$ python -q
>>> import numpy as np
>>> import numpy.linalg as la
>>> np.set_printoptions(suppress=True, linewidth=200)
>>> rnd = lambda a: np.round(a, 3) + 0
>>> X = np.load("test1.npy")
>>> rnd(X)
array([[-0.703, -0.091, -0.14 ,  0.01 ,  0.097, -0.674, -0.117],
       [-0.166, -0.12 , -0.468, -0.541,  0.163,  0.194,  0.618],
       [-0.29 ,  0.328, -0.519,  0.352,  0.298,  0.47 , -0.325],
       [-0.579,  0.297,  0.478, -0.207, -0.378,  0.398,  0.058],
       [-0.207, -0.508,  0.091,  0.665, -0.065,  0.187,  0.456],
       [ 0.124,  0.628, -0.244,  0.298, -0.412, -0.294,  0.432],
       [ 0.   ,  0.359,  0.443,  0.094,  0.747, -0.087,  0.317]])
>>> # columns are unit length and at right angles
>>> x = np.array([3, 4, 5, 7, 1, 2, 5])
>>> target = X @ x
>>> rnd(target)
array([-4.94 , -3.463, -0.078,  1.097,  5.05 ,  4.91 ,  6.464])
>>> rnd(la.solve(X, target + X[:, 6]))
array([3., 4., 5., 7., 1., 2., 6.])
>>> rnd(la.solve(X, X[:, 4]))
array([0., 0., 0., 0., 1., 0., 0.])
>>> rnd(np.sort(np.abs(la.eigvals(X))))
array([1., 1., 1., 1., 1., 1., 1.])
>>> np.allclose(X, X.T)
False
>>> rnd(np.abs(la.eigvals(X)).max())
np.float64(1.0)
>>> rnd(la.det(X))
np.float64(1.0)
>>> np.allclose(X @ X.T, X.T @ X)
True
>>> arr = np.load("run12.npy")
>>> arr
array([[0, 1, 1, 1, 0],
       [1, 0, 0, 1, 1],
       [1, 0, 0, 1, 0],
       [1, 1, 1, 0, 0],
       [0, 1, 0, 0, 0]])
>>> # symmetric
>>> arr @ arr
array([[3, 1, 1, 2, 1],
       [1, 3, 2, 1, 0],
       [1, 2, 2, 1, 0],
       [2, 1, 1, 3, 1],
       [1, 0, 0, 1, 1]])
>>> np.argwhere(np.triu(arr))
array([[0, 1],
       [0, 2],
       [0, 3],
       [1, 3],
       [1, 4],
       [2, 3]])
>>> np.trace(arr @ arr @ arr) // 6
np.int64(2)
>>> low = np.diag(arr.sum(axis=1)) - arr
>>> la.matrix_rank(low)
np.int64(4)
>>> low @ np.ones(5)
array([0., 0., 0., 0., 0.])
>>> rnd(la.eigvalsh(low))
array([0.   , 0.83 , 2.689, 4.   , 4.481])
>>> round(la.det(low[1:, 1:]))
8
>>> (la.eigvalsh(low) < 1e-8).sum()
np.int64(1)
>>> U, s, Vt = la.svd(arr, full_matrices=False)
>>> rnd(np.sqrt((s ** 2).sum())), rnd(la.norm(arr))
(np.float64(3.464), np.float64(3.464))
>>> np.abs(U[:, 0]).round(6).argmax()
np.int64(0)
>>> np.allclose(U * s @ Vt, arr)
True
>>> rnd(s / s[0])
array([1.   , 0.672, 0.379, 0.274, 0.223])
>>> rnd(U.T @ arr @ Vt.T)
array([[2.641, 0.   , 0.   , 0.   , 0.   ],
       [0.   , 1.776, 0.   , 0.   , 0.   ],
       [0.   , 0.   , 1.   , 0.   , 0.   ],
       [0.   , 0.   , 0.   , 0.724, 0.   ],
       [0.   , 0.   , 0.   , 0.   , 0.589]])
>>> rnd(s)
array([2.641, 1.776, 1.   , 0.724, 0.589])
>>> rnd(np.abs(Vt[0]))
array([0.537, 0.475, 0.407, 0.537, 0.18 ])
>>> (s > 1e-8).sum()
np.int64(5)
>>> rnd(Vt @ Vt.T)
array([[1., 0., 0., 0., 0.],
       [0., 1., 0., 0., 0.],
       [0., 0., 1., 0., 0.],
       [0., 0., 0., 1., 0.],
       [0., 0., 0., 0., 1.]])
>>> rnd(np.cumsum(s ** 2) / np.sum(s ** 2))
array([0.581, 0.844, 0.927, 0.971, 1.   ])
